% python3 -q
>>> import numpy as np
>>> from numpy import linalg as LA
>>> np.set_printoptions(precision=3, suppress=True, linewidth=120)
>>> rd = lambda a: np.round(a, 3) + 0
>>> M = np.load("case7.npy")
>>> M
array([[ 0,  0,  0,  0,  0,  0,  0,  0,  0,  0],
       [ 0, -1,  0,  0,  0,  0,  0,  0,  0,  0],
       [ 0,  0,  2,  0,  0,  0,  0,  0,  0,  0],
       [ 0,  0,  0,  0,  0,  0,  0,  0,  0,  0],
       [ 0,  0,  0,  0,  0,  0,  0,  0,  0,  0],
       [ 0,  0,  0,  0,  0,  1,  0,  0,  0,  0],
       [ 0,  0,  0,  0,  0,  0, -1,  0,  0,  0],
       [ 0,  0,  0,  0,  0,  0,  0,  0,  0,  0],
       [ 0,  0,  0,  0,  0,  0,  0,  0, -2,  0],
       [ 0,  0,  0,  0,  0,  0,  0,  0,  0,  1]])
>>> blk = np.stack([M, -1 * M, M[::-1]])
>>> rd(LA.norm(blk, axis=(1, 2)))
array([3.464, 3.464, 3.464])
>>> LA.matrix_rank(blk)
array([6, 6, 6])
>>> rd(LA.det(blk))
array([0., 0., 0.])
>>> (blk @ M.T).shape
(3, 10, 10)
>>> np.flatnonzero(LA.matrix_power((M != 0) + (M.T != 0) + np.eye(10), 10)[1])
array([1])
>>> (LA.matrix_power((M != 0) + (M.T != 0) + np.eye(10), 10) > 0).astype(int)
array([[1, 0, 0, 0, 0, 0, 0, 0, 0, 0],
       [0, 1, 0, 0, 0, 0, 0, 0, 0, 0],
       [0, 0, 1, 0, 0, 0, 0, 0, 0, 0],
       [0, 0, 0, 1, 0, 0, 0, 0, 0, 0],
       [0, 0, 0, 0, 1, 0, 0, 0, 0, 0],
       [0, 0, 0, 0, 0, 1, 0, 0, 0, 0],
       [0, 0, 0, 0, 0, 0, 1, 0, 0, 0],
       [0, 0, 0, 0, 0, 0, 0, 1, 0, 0],
       [0, 0, 0, 0, 0, 0, 0, 0, 1, 0],
       [0, 0, 0, 0, 0, 0, 0, 0, 0, 1]])
>>> (M != 0).astype(int)
array([[0, 0, 0, 0, 0, 0, 0, 0, 0, 0],
       [0, 1, 0, 0, 0, 0, 0, 0, 0, 0],
       [0, 0, 1, 0, 0, 0, 0, 0, 0, 0],
       [0, 0, 0, 0, 0, 0, 0, 0, 0, 0],
       [0, 0, 0, 0, 0, 0, 0, 0, 0, 0],
       [0, 0, 0, 0, 0, 1, 0, 0, 0, 0],
       [0, 0, 0, 0, 0, 0, 1, 0, 0, 0],
       [0, 0, 0, 0, 0, 0, 0, 0, 0, 0],
       [0, 0, 0, 0, 0, 0, 0, 0, 1, 0],
       [0, 0, 0, 0, 0, 0, 0, 0, 0, 1]])
>>> rd(LA.det(M))
np.float64(0.0)
>>> M @ M
array([[0, 0, 0, 0, 0, 0, 0, 0, 0, 0],
       [0, 1, 0, 0, 0, 0, 0, 0, 0, 0],
       [0, 0, 4, 0, 0, 0, 0, 0, 0, 0],
       [0, 0, 0, 0, 0, 0, 0, 0, 0, 0],
       [0, 0, 0, 0, 0, 0, 0, 0, 0, 0],
       [0, 0, 0, 0, 0, 1, 0, 0, 0, 0],
       [0, 0, 0, 0, 0, 0, 1, 0, 0, 0],
       [0, 0, 0, 0, 0, 0, 0, 0, 0, 0],
       [0, 0, 0, 0, 0, 0, 0, 0, 4, 0],
       [0, 0, 0, 0, 0, 0, 0, 0, 0, 1]])
>>> LA.matrix_rank(M, rtol=0.1)
np.int64(6)
>>> [round(float(x), 3) for x in LA.svd(M, compute_uv=False)[:3]]
[2.0, 2.0, 1.0]
>>> LA.cond(M) > 100
np.True_
>>> data = np.load("dump.npy")
>>> rd(data)
array([[ 0.535, -1.379,  1.099, -1.992, -0.584,  1.138],
       [-0.392,  1.176, -1.224,  2.087,  0.622, -1.106],
       [ 1.471, -2.411, -0.482, -0.233,  0.019,  0.856],
       [-0.936,  0.987,  1.695, -1.929, -0.655,  0.356],
       [ 1.247, -1.599, -1.538,  1.493,  0.54 , -0.007],
       [ 1.104, -1.307, -1.636,  1.732,  0.605, -0.184],
       [ 1.197, -1.494, -1.579,  1.586,  0.565, -0.074],
       [-0.66 ,  0.493,  1.712, -2.134, -0.702,  0.586],
       [-1.137,  2.148, -0.349,  1.261,  0.32 , -1.13 ],
       [ 0.493, -0.207, -1.687,  2.205,  0.714, -0.703],
       [ 1.176, -2.191,  0.281, -1.184, -0.294,  1.117],
       [ 1.308, -2.32 ,  0.018, -0.876, -0.19 ,  1.051]])
>>> Xc = data - data.mean(axis=0)
>>> V = LA.svd(Xc)[2][:2]
>>> out = Xc - Xc @ V.T @ V
>>> rd((Xc @ V.T).std(axis=0))
array([2.197, 1.833])
>>> rank = LA.matrix_rank(data)
>>> rank
np.int64(2)
>>> ns = LA.svd(data)[2][rank:].T
>>> np.allclose(data @ ns, 0)
True
>>> LA.matrix_rank(data.T @ data), LA.matrix_rank(data @ data.T)
(np.int64(2), np.int64(2))
>>> W2 = data[[6, 5]].astype(float)
>>> for _ in range(3):
...     lab = LA.norm(data[:, None] - W2, axis=-1).argmin(axis=1)
...     W2 = np.array([data[lab == j].mean(axis=0) for j in range(2)])
... 
>>> lab
array([0, 1, 0, 0, 1, 1, 1, 0, 1, 1, 0, 0])
>>> np.bincount(lab)
array([6, 6])
>>> rd(W2[1] - W2[0])
array([-0.064,  0.923, -2.056,  3.119,  0.962, -1.385])
>>> np.abs(W2[1] - W2[0]).argmax()
np.int64(3)
>>> U, s, Vh = LA.svd(data)
>>> V = Vh[:(s > 1e-8).sum()]
>>> rng = np.random.default_rng(2989)
>>> vec = data[7] + 4 * data[2] + rng.integers(2) * np.eye(6)[0]
>>> rd(vec)
array([ 5.225, -9.153, -0.217, -3.066, -0.626,  4.011])
>>> rd(LA.norm(vec - V.T @ V @ vec))
np.float64(0.0)
>>> np.allclose(V.T @ V @ vec, vec)
True
>>> rd(np.diag(V.T @ V))
array([0.253, 0.646, 0.327, 0.564, 0.057, 0.152])
>>> np.allclose(data[:-1].T @ LA.lstsq(data[:-1].T, data[-1])[0], data[-1])
True
>>> np.unique(data.round(6), axis=0).shape
(12, 6)
>>> out = np.array([[0, 2, -1, -2, 1, -1, 2, 2, 0, -2, -2],
...     [1, 1, 0, 1, 1, 1, -2, -1, -2, 2, -1],
...     [1, -2, 2, 0, 0, 2, -2, 2, -2, -2, 1],
...     [-2, 2, 0, 2, 0, 1, 2, -2, 1, -2, 2],
...     [1, -1, 1, 0, 2, 1, 2, -2, 0, 0, 0],
...     [0, -1, 0, 2, -1, 0, -2, -2, 2, -2, 2],
...     [-2, 0, -2, 1, 2, -1, -2, 0, 2, 0, 2],
...     [1, -1, -1, 0, 1, -2, 1, 2, -1, -1, 2],
...     [-1, 0, 2, 1, 0, 0, 2, 2, -2, 2, 0],
...     [-1, 2, 2, -1, 1, -2, -2, -2, 0, 1, -2],
...     [-1, 0, 0, 1, -2, -2, 0, 1, -2, -2, 0]])
>>> feats = out - out.T
>>> feats
array([[ 0,  1, -2,  0,  0, -1,  4,  1,  1, -1, -1],
       [-1,  0,  2, -1,  2,  2, -2,  0, -2,  0, -1],
       [ 2, -2,  0,  0, -1,  2,  0,  3, -4, -4,  1],
       [ 0,  1,  0,  0,  0, -1,  1, -2,  0, -1,  1],
       [ 0, -2,  1,  0,  0,  2,  0, -3,  0, -1,  2],
       [ 1, -2, -2,  1, -2,  0, -1,  0,  2,  0,  4],
       [-4,  2,  0, -1,  0,  1,  0, -1,  0,  2,  2],
       [-1,  0, -3,  2,  3,  0,  1,  0, -3,  1,  1],
       [-1,  2,  4,  0,  0, -2,  0,  3,  0,  2,  2],
       [ 1,  0,  4,  1,  1,  0, -2, -1, -2,  0,  0],
       [ 1,  1, -1, -1, -2, -4, -2, -1, -2,  0,  0]])
>>> rd(LA.norm(feats, 2) / LA.norm(feats))
np.float64(0.463)
>>> np.argsort(-LA.norm(feats, axis=0).round(6), kind="stable")[:3]
array([2, 8, 5])
>>> LA.cond(feats) > 100
np.True_
>>> [round(float(x), 3) for x in LA.svd(feats, compute_uv=False)[:3]]
[8.544, 8.544, 6.875]
